% python3 -q
>>> import numpy as np
>>> from numpy import linalg as LA
>>> np.set_printoptions(precision=1, suppress=True, linewidth=100, legacy="1.25")
>>> rnd = lambda a: np.round(a, 1) + 0
>>> E = np.array([[0, 3, 2], [3, 0, 3], [2, 3, 0]])
>>> E
array([[0, 3, 2],
       [3, 0, 3],
       [2, 3, 0]])
>>> evals, evecs = LA.eig(E)
>>> rnd(np.prod(evals))
36.0
>>> rnd(E @ evecs[:, 0] - evals[0] * evecs[:, 0])
array([0., 0., 0.])
>>> [round(float(LA.det(E[:i, :i])), 2) + 0 for i in range(1, 4)]
[0.0, -9.0, 36.0]
>>> rnd(LA.eigvalsh(E).min())
-3.4
>>> np.all(LA.eigvalsh(E) > 0)
False
>>> data = np.load("dump.npy")
>>> rnd(data)
array([[0.2, 0.3, 0. , 0.3, 0. ],
       [0.3, 0.4, 0.1, 0.4, 0.1],
       [0. , 0.1, 0. , 0.1, 0. ],
       [0.3, 0.4, 0.1, 0.4, 0.1],
       [0. , 0.1, 0. , 0.1, 0. ]])
>>> # rows 1 and 3 are equal
>>> rng = np.random.default_rng(66772)
>>> idx = rng.permutation(5)
>>> idx
array([1, 4, 3, 0, 2])
>>> other = data[idx][:, idx]
>>> rnd(np.diag(other))
array([0.4, 0. , 0.4, 0.2, 0. ])
>>> np.allclose(other, data)
False
>>> th = np.radians(36)
>>> r_ = np.eye(5)
>>> r_[4, 4] = r_[0, 0] = np.cos(th)
>>> r_[4, 0], r_[0, 4] = -np.sin(th), np.sin(th)
>>> rnd(r_)
array([[ 0.8,  0. ,  0. ,  0. ,  0.6],
       [ 0. ,  1. ,  0. ,  0. ,  0. ],
       [ 0. ,  0. ,  1. ,  0. ,  0. ],
       [ 0. ,  0. ,  0. ,  1. ,  0. ],
       [-0.6,  0. ,  0. ,  0. ,  0.8]])
>>> other = data @ r_.T
>>> np.allclose(LA.norm(data, axis=1), LA.norm(other, axis=1))
True
>>> rnd(other)
array([[ 0.2,  0.3,  0. ,  0.3, -0.1],
       [ 0.3,  0.4,  0.1,  0.4, -0.1],
       [ 0. ,  0.1,  0. ,  0.1,  0. ],
       [ 0.3,  0.4,  0.1,  0.4, -0.1],
       [ 0. ,  0.1,  0. ,  0.1,  0. ]])
>>> rnd(LA.det(r_)), rnd(np.trace(r_))
(1.0, 4.6)
>>> Uu, sigma, Vh = LA.svd(data)
>>> evecs = Vh[:(sigma > 1e-8).sum()]
>>> vec = data[2] + -1 * data[1] + rng.integers(2) * np.eye(5)[1]
>>> rnd(vec)
array([-0.2,  0.7,  0. , -0.3,  0. ])
>>> LA.matrix_rank(np.vstack([data, vec]))
2
>>> rnd(LA.norm(vec - evecs.T @ evecs @ vec))
0.8
>>> rank = LA.matrix_rank(data)
>>> rank
1
>>> N = LA.svd(data)[2][rank:].T
>>> [int(LA.matrix_rank(data[:i])) for i in range(1, len(data) + 1)]
[1, 1, 1, 1, 1]
>>> LA.matrix_rank(data.T @ data), LA.matrix_rank(data @ data.T)
(1, 1)
>>> rnd(data @ N)
array([[0., 0., 0., 0.],
       [0., 0., 0., 0.],
       [0., 0., 0., 0.],
       [0., 0., 0., 0.],
       [0., 0., 0., 0.]])
>>> N.shape
(5, 4)
>>> arr = np.load("sample7.npy")
>>> arr
array([[  2. ,   2. ,  11. ,  -7.2],
       [ -3.9,  12.5,   8.1,  -3.5],
       [ -5.3,  13. ,   6.1,  -3.3],
       [  1. , -13.9,  -8.6,  10.3],
       [ -4.4,  13.4,   7.6,  -3.9],
       [ -3.6,  12. ,   8.7,  -5.2],
       [ -4.5,  12. ,   6.2,  -6.5],
       [ -0.6,   2. ,  11.4,  -6.8],
       [ -4.4,  12.6,   6.1,  -4.3],
       [  1.1,   1.7,  12.7,  -5.2],
       [  2.1, -13.5,  -8.7,  12. ],
       [  1.9,   1.8,  12.5,  -6.7],
       [  1.3, -13.6, -10.6,  10.4],
       [ -3.3,  14.2,   5.1,  -2.2],
       [  0.9,   1.3,  11. ,  -5.8],
       [  0.3, -15.5,  -9.9,  11.1],
       [ -0.4, -13.4, -10.6,  11.6],
       [  1.5,  -0.1,  12.9,  -6.7],
       [ -4.3,  13. ,   6.7,  -4.7],
       [ -4.2,  13.6,   7.3,  -5.1],
       [  1.4, -12.8,  -9.2,  10.2],
       [  1.6,   1.5,  12.7,  -5.9]])
>>> other = np.array([[1, -3, -1], [-1, -3, -2], [2, -3, -2], [2, 1, -1]])
>>> LA.matrix_rank(arr @ other)
3
>>> np.vstack([arr, other.T]).shape
(25, 4)
>>> LA.matrix_rank(np.vstack([arr, other.T]))
4
>>> W0 = np.loadtxt("w.csv", delimiter=",")
>>> W0
array([[0., 0., 1., 0., 0., 0.],
       [0., 0., 0., 0., 0., 1.],
       [1., 0., 0., 0., 0., 1.],
       [0., 0., 0., 0., 0., 0.],
       [0., 0., 0., 0., 0., 1.],
       [0., 1., 1., 0., 1., 0.]])
>>> proj = np.triu(np.array([[1, -2, 2], [-2, -3, 3], [-2, -2, 0]]), 1) + np.eye(3)
>>> other = proj @ E @ LA.inv(proj)
>>> rnd(LA.det(other))
36.0
>>> other
array([[ -2.,   5., -15.],
       [  9.,  27., -96.],
       [  2.,   7., -25.]])
>>> np.trace(other), np.trace(E)
(0.0, 0)
